In [1]: import numpy as np

In [2]: np.set_printoptions(suppress=True, linewidth=200)

In [3]: def tidy(a):
   ...:     return np.round(a, 2) + 0
   ...: 

In [4]: A = np.loadtxt("a.csv", delimiter=",")

In [5]: print(A)
[[ 10.    1.2  -0.8]
 [ -4.   -1.2   2.1]
 [-24.   -0.8  -0.5]]

In [6]: # column 0 dominates

In [7]: print(tidy(np.poly(A)))
[  1.    -8.3  -29.12  19.6 ]

In [8]: print(np.einsum("ij,ji->", A, A))
127.13

In [9]: print(tidy(np.linalg.eigvals(A).sum().real))
8.3

In [10]: print(np.kron(np.eye(2, dtype=int), A))
[[ 10.    1.2  -0.8   0.    0.   -0. ]
 [ -4.   -1.2   2.1  -0.   -0.    0. ]
 [-24.   -0.8  -0.5  -0.   -0.   -0. ]
 [  0.    0.   -0.   10.    1.2  -0.8]
 [ -0.   -0.    0.   -4.   -1.2   2.1]
 [ -0.   -0.   -0.  -24.   -0.8  -0.5]]

In [11]: print(tidy(np.linalg.eigvals(A)))
[10.82 -3.11  0.58]

In [12]: print(tidy(np.linalg.det(A.T)))
-19.6

In [13]: O = A.astype(float).copy()

In [14]: for j in range(3):
    ...:     O[:, j] -= O[:, :j] @ (O[:, :j].T @ O[:, j])
    ...:     O[:, j] /= np.linalg.norm(O[:, j])
    ...: 

In [15]: print(tidy(O))
[[ 0.38  0.53  0.76]
 [-0.15 -0.77  0.62]
 [-0.91  0.35  0.21]]

In [16]: print(tidy(O.T @ A))
[[26.31  1.37 -0.17]
 [ 0.    1.28 -2.22]
 [ 0.    0.    0.58]]

In [17]: left, sig, Vh = np.linalg.svd(A)

In [18]: print(tidy(sig))
[26.34  2.61  0.28]

In [19]: print(np.argmax(sig[:-1] / (sig[1:] + 1e-6)) + 1)
1

In [20]: Y = left[:, :1] @ np.diag(sig[:1]) @ Vh[:1]

In [21]: print(np.linalg.matrix_rank(Y))
1

In [22]: print(tidy(np.abs(A - Y).max()))
2.07

In [23]: print(tidy(np.linalg.norm(A - Y) / np.linalg.norm(A)))
0.1
